$ python3 -q
>>> import numpy as np
>>> np.set_printoptions(suppress=True, linewidth=120)
>>> mat = np.load("case3.npy")
>>> mat
array([[-0.48, -0.01, -0.79],
       [-1.04, -0.03, -1.76],
       [-0.47,  0.06, -0.96],
       [-1.04, -0.08, -1.77],
       [-1.09, -0.02, -1.74],
       [-0.05, -0.02,  0.03],
       [ 0.02, -0.01, -0.04],
       [ 0.  , -0.07,  0.12],
       [-0.94,  0.04, -1.81],
       [-1.06,  0.02, -1.76],
       [-0.46, -0.06, -0.94],
       [-0.5 ,  0.  , -0.95]])
>>> A2 = np.c_[mat[:, :1] @ np.array([[1]]), np.array([1, 5, 2, 2, 5, 3, 0, 4, 5, 4, 5, 0])]
>>> A2
array([[-0.48,  1.  ],
       [-1.04,  5.  ],
       [-0.47,  2.  ],
       [-1.04,  2.  ],
       [-1.09,  5.  ],
       [-0.05,  3.  ],
       [ 0.02,  0.  ],
       [ 0.  ,  4.  ],
       [-0.94,  5.  ],
       [-1.06,  4.  ],
       [-0.46,  5.  ],
       [-0.5 ,  0.  ]])
>>> np.round(np.linalg.lstsq(mat, A2[:, 0])[0], 2) + 0
array([1., 0., 0.])
>>> np.linalg.matrix_rank(A2)
np.int64(2)
>>> np.round(np.linalg.norm(A2 - mat @ np.linalg.lstsq(mat, A2)[0], axis=0), 2) + 0
array([0.  , 6.41])
>>> P = A2 @ np.linalg.solve(A2.T @ A2, A2.T)
>>> np.round(P @ A2[:, 0], 2) + 0
array([-0.48, -1.04, -0.47, -1.04, -1.09, -0.05,  0.02,  0.  , -0.94, -1.06, -0.46, -0.5 ])
>>> np.round(np.linalg.eigvalsh(P), 2) + 0
array([0., 0., 0., 0., 0., 0., 0., 0., 0., 0., 1., 1.])
>>> np.allclose(P @ P, P)
True
>>> U, s, vt = np.linalg.svd(mat, full_matrices=False)
>>> s.round(2)
array([5.02, 0.21, 0.12])
>>> (s > 1e-8).sum()
np.int64(3)
>>> np.round(s / s[0], 2)
array([1.  , 0.04, 0.02])
>>> round(float(np.sqrt((s ** 2).sum())), 2), np.round(np.linalg.norm(mat), 2)
(5.03, np.float64(5.03))
>>> np.abs(U[:, 0]).round(6).argmax()
np.int64(9)
